$ python -q
>>> import numpy as np
>>> import numpy.linalg as la
>>> np.set_printoptions(precision=2, suppress=True, linewidth=140, floatmode="fixed")
>>> J = np.load("out5.npy")
>>> print(J)
[[ 0.56 -0.44 -0.32 -0.44 -0.44]
 [-0.44  0.56 -0.32 -0.44 -0.44]
 [-0.32 -0.32  0.77 -0.32 -0.32]
 [-0.44 -0.44 -0.32  0.56 -0.44]
 [-0.44 -0.44 -0.32 -0.44  0.56]]
>>> w, V = la.eigh(J)
>>> (w > 1e-8).sum(), (w < -1e-8).sum()
(np.int64(4), np.int64(1))
>>> np.round(w.sum(), 2), np.trace(J)
(np.float64(3.0), np.float64(3.0))
>>> print(la.svd(J, compute_uv=False))
[1.00 1.00 1.00 1.00 1.00]
>>> np.round(V.T @ V, 2) + 0
array([[1.00, 0.00, 0.00, 0.00, 0.00],
       [0.00, 1.00, 0.00, 0.00, 0.00],
       [0.00, 0.00, 1.00, 0.00, 0.00],
       [0.00, 0.00, 0.00, 1.00, 0.00],
       [0.00, 0.00, 0.00, 0.00, 1.00]])
>>> rng = np.random.default_rng(39)
>>> idx = rng.permutation(5)
>>> B = J[:, idx] * rng.choice([-1, 1], 5)
>>> B
array([[ 0.32,  0.44,  0.56, -0.44,  0.44],
       [ 0.32, -0.56, -0.44, -0.44,  0.44],
       [-0.77,  0.32, -0.32, -0.32,  0.32],
       [ 0.32,  0.44, -0.44,  0.56,  0.44],
       [ 0.32,  0.44, -0.44, -0.44, -0.56]])
>>> U, _, Vt = la.svd(J.T @ B)
>>> print(np.round(U @ Vt, 2) + 0)
[[ 0.00  0.00  1.00  0.00  0.00]
 [ 0.00 -1.00  0.00  0.00  0.00]
 [-1.00  0.00  0.00  0.00  0.00]
 [ 0.00  0.00  0.00  1.00  0.00]
 [ 0.00  0.00  0.00  0.00 -1.00]]
>>> w, V = la.eig(J)
>>> round(float(np.prod(w)), 2)
-1.0
>>> np.round(J @ V[:, 0] - w[0] * V[:, 0], 2) + 0
array([0.00, 0.00, 0.00, 0.00, 0.00])
>>> np.sort(la.eigvals(J.T))
array([-1.00,  1.00,  1.00,  1.00,  1.00])
>>> np.sort(la.eigvals(J @ J))
array([1.00, 1.00, 1.00, 1.00, 1.00])
>>> np.round(la.eigvalsh(J).min(), 2)
np.float64(-1.0)
>>> [round(float(la.det(J[:i, :i])), 2) + 0 for i in range(1, 6)]
[0.56, 0.11, -0.11, -0.56, -1.0]
>>> data = np.array([[7, 0, -1],
...     [1, 1, -8],
...     [4, -3, -3],
...     [-5, 6, -10],
...     [-14, 1, -2],
...     [-15, -3, -4],
...     [-11, 3, -10],
...     [-12, -5, -3],
...     [-11, -14, 6],
...     [-20, -18, 14],
...     [-23, -15, 5],
...     [-20, -9, 13]])
>>> data
array([[  7,   0,  -1],
       [  1,   1,  -8],
       [  4,  -3,  -3],
       [ -5,   6, -10],
       [-14,   1,  -2],
       [-15,  -3,  -4],
       [-11,   3, -10],
       [-12,  -5,  -3],
       [-11, -14,   6],
       [-20, -18,  14],
       [-23, -15,   5],
       [-20,  -9,  13]])
>>> Xs = data - data.mean(axis=0)
>>> V = la.svd(Xs)[2][:2]
>>> B = Xs - Xs @ V.T @ V
>>> np.diag(V.T @ V)
array([1.00, 0.44, 0.56])
>>> B.std(axis=0)
array([0.12, 1.96, 1.75])
>>> B = data[0, 0] * data[1:] - np.outer(data[1:, 0], data[0])
>>> print(B)
[[   0    7  -55]
 [   0  -21  -17]
 [   0   42  -75]
 [   0    7  -28]
 [   0  -21  -43]
 [   0   21  -81]
 [   0  -35  -33]
 [   0  -98   31]
 [   0 -126   78]
 [   0 -105   12]
 [   0  -63   71]]
>>> print(la.matrix_rank(B), la.matrix_rank(data))
2 3
>>> print(np.flatnonzero(~B.round(6).any(axis=1)))
[]
